>>> import numpy as np
>>> from numpy import linalg as LA
>>> np.set_printoptions(precision=2, suppress=True, linewidth=100)
>>> M2 = np.array([[1, 0], [-3, 3], [-1, 0], [-1, -1], [-3, -1]])
>>> cent = np.array([[7, 3, 5], [3, 9, 1]])
>>> arr = M2 @ cent
>>> arr
array([[  7,   3,   5],
       [-12,  18, -12],
       [ -7,  -3,  -5],
       [-10, -12,  -6],
       [-24, -18, -16]])
>>> M2 = arr / np.sqrt((arr ** 2).mean(axis=1, keepdims=True))
>>> M2[3]
array([-1.04, -1.24, -0.62])
>>> arr - arr.mean(axis=1, keepdims=True)
array([[  2.  ,  -2.  ,   0.  ],
       [-10.  ,  20.  , -10.  ],
       [ -2.  ,   2.  ,   0.  ],
       [ -0.67,  -2.67,   3.33],
       [ -4.67,   1.33,   3.33]])
>>> E = np.array([[-0.2, 0.7, 1.2, 0.5],
...     [-0.4, -0.4, -0.1, 1.2],
...     [1.1, -1.6, -0.6, 1.5],
...     [0.8, 0.4, 1.2, 0.4],
...     [-2.3, 1.8, -0.7, 0.1],
...     [-0.9, -0.3, 1.7, 0.4],
...     [0.6, -0.1, -0.7, -0.1],
...     [0.1, -1.4, -2.1, 0.1],
...     [-0.3, 0.0, -0.4, 0.9],
...     [-1.1, -0.7, -1.4, -0.1],
...     [0.3, 1.3, 0.5, 2.0],
...     [0.2, -1.9, -0.1, 0.7],
...     [1.2, 1.0, 0.2, -0.7],
...     [-1.0, 0.7, 1.8, 0.7],
...     [1.1, -1.8, -1.0, 1.6],
...     [-0.6, 1.7, 0.2, 0.6],
...     [1.5, 1.6, 0.8, -1.2],
...     [-1.2, 1.1, 0.5, 0.0],
...     [-1.8, 0.0, 0.4, 1.9],
...     [-1.6, 2.0, -0.8, 0.8],
...     [2.0, 0.2, 0.7, 1.7],
...     [-1.4, -0.4, -1.2, 0.9],
...     [1.6, -0.2, -2.0, 0.0],
...     [-0.8, -0.4, -2.1, -1.0]])
>>> E[2] *= 20
>>> E
array([[ -0.2,   0.7,   1.2,   0.5],
       [ -0.4,  -0.4,  -0.1,   1.2],
       [ 22. , -32. , -12. ,  30. ],
       [  0.8,   0.4,   1.2,   0.4],
       [ -2.3,   1.8,  -0.7,   0.1],
       [ -0.9,  -0.3,   1.7,   0.4],
       [  0.6,  -0.1,  -0.7,  -0.1],
       [  0.1,  -1.4,  -2.1,   0.1],
       [ -0.3,   0. ,  -0.4,   0.9],
       [ -1.1,  -0.7,  -1.4,  -0.1],
       [  0.3,   1.3,   0.5,   2. ],
       [  0.2,  -1.9,  -0.1,   0.7],
       [  1.2,   1. ,   0.2,  -0.7],
       [ -1. ,   0.7,   1.8,   0.7],
       [  1.1,  -1.8,  -1. ,   1.6],
       [ -0.6,   1.7,   0.2,   0.6],
       [  1.5,   1.6,   0.8,  -1.2],
       [ -1.2,   1.1,   0.5,   0. ],
       [ -1.8,   0. ,   0.4,   1.9],
       [ -1.6,   2. ,  -0.8,   0.8],
       [  2. ,   0.2,   0.7,   1.7],
       [ -1.4,  -0.4,  -1.2,   0.9],
       [  1.6,  -0.2,  -2. ,   0. ],
       [ -0.8,  -0.4,  -2.1,  -1. ]])
>>> Uu, sv, vt = LA.svd(E, full_matrices=False)
>>> np.round(Uu.T @ Uu, 2) + 0
array([[1., 0., 0., 0.],
       [0., 1., 0., 0.],
       [0., 0., 1., 0.],
       [0., 0., 0., 1.]])
>>> sv / sv[0]
array([1.  , 0.11, 0.11, 0.07])
>>> print(np.round(Uu.T @ E @ vt.T, 2) + 0)
[[50.82  0.    0.    0.  ]
 [ 0.    5.82  0.    0.  ]
 [ 0.    0.    5.66  0.  ]
 [ 0.    0.    0.    3.8 ]]
>>> print(np.abs(Uu[:, 0]).round(6).argmax())
2
>>> print(np.round(vt @ vt.T, 2) + 0)
[[1. 0. 0. 0.]
 [0. 1. 0. 0.]
 [0. 0. 1. 0.]
 [0. 0. 0. 1.]]
>>> (sv > 1e-8).sum()
np.int64(4)
>>> np.allclose(Uu * sv @ vt, E)
True
>>> np.abs(vt[0])
array([0.44, 0.64, 0.24, 0.59])
>>> np.cumsum(sv ** 2) / np.sum(sv ** 2)
array([0.97, 0.98, 0.99, 1.  ])
